% python3 -q
>>> import numpy as np
>>> np.set_printoptions(suppress=True, linewidth=100)
>>> rnd = lambda a: np.round(a, 3) + 0
>>> arr = np.load("w.npy")
>>> print(arr)
[[ 1.    -0.7   -0.3   -0.4  ]
 [-0.491 -0.715 -1.486  3.447]
 [ 1.3   -0.3    0.1   -0.7  ]
 [ 0.8   -0.9    1.     1.3  ]
 [-0.5   -0.8   -1.6    2.9  ]]
>>> U, sigma, Vh = np.linalg.svd(arr, full_matrices=False)
>>> print((sigma > 1e-8).sum())
4
>>> print(rnd(np.abs(Vh[0])))
[0.15  0.209 0.37  0.893]
>>> np.allclose(U * sigma @ Vh, arr)
True
>>> np.abs(U[:, 0]).round(6).argmax()
np.int64(1)
>>> ang = np.radians(60)
>>> R = np.eye(4)
>>> R[1, 1] = R[3, 3] = np.cos(ang)
>>> R[1, 3], R[3, 1] = -np.sin(ang), np.sin(ang)
>>> rnd(R)
array([[ 1.   ,  0.   ,  0.   ,  0.   ],
       [ 0.   ,  0.5  ,  0.   , -0.866],
       [ 0.   ,  0.   ,  1.   ,  0.   ],
       [ 0.   ,  0.866,  0.   ,  0.5  ]])
>>> out = arr @ R.T
>>> rnd(np.linalg.det(R)), np.trace(R)
(np.float64(1.0), np.float64(3.0))
>>> np.allclose(np.linalg.norm(arr, axis=1), np.linalg.norm(out, axis=1))
True
>>> rnd(np.linalg.svd(arr, compute_uv=False)), rnd(np.linalg.svd(out, compute_uv=False))
(array([5.289, 2.179, 1.43 , 0.317]), array([5.289, 2.179, 1.43 , 0.317]))
>>> rnd(R @ R)
array([[ 1.   ,  0.   ,  0.   ,  0.   ],
       [ 0.   , -0.5  ,  0.   , -0.866],
       [ 0.   ,  0.   ,  1.   ,  0.   ],
       [ 0.   ,  0.866,  0.   , -0.5  ]])
>>> (R != 0).astype(int)
array([[1, 0, 0, 0],
       [0, 1, 0, 1],
       [0, 0, 1, 0],
       [0, 1, 0, 1]])
>>> print(rnd(np.sort(np.linalg.eigvals(R).real)))
[0.5 0.5 1.  1. ]
>>> rnd(np.linalg.det(R))
np.float64(1.0)
>>> np.flatnonzero(np.linalg.matrix_power((R != 0) + (R.T != 0) + np.eye(4), 4)[0])
array([0])
>>> E = np.loadtxt("dump.csv", delimiter=",")
>>> E
array([[ 2.,  3.,  1., -2.,  4.],
       [ 3., -6.,  6.,  0., -2.],
       [ 1.,  6.,  2., -2., -5.],
       [-2.,  0., -2.,  0., -1.],
       [ 4., -2., -5., -1.,  4.]])
>>> rnd(np.linalg.eigvalsh(E).min())
np.float64(-9.801)
>>> [round(float(np.linalg.det(E[:i, :i])), 2) + 0 for i in range(1, 6)]
[2.0, -21.0, -72.0, 84.0, -2308.0]
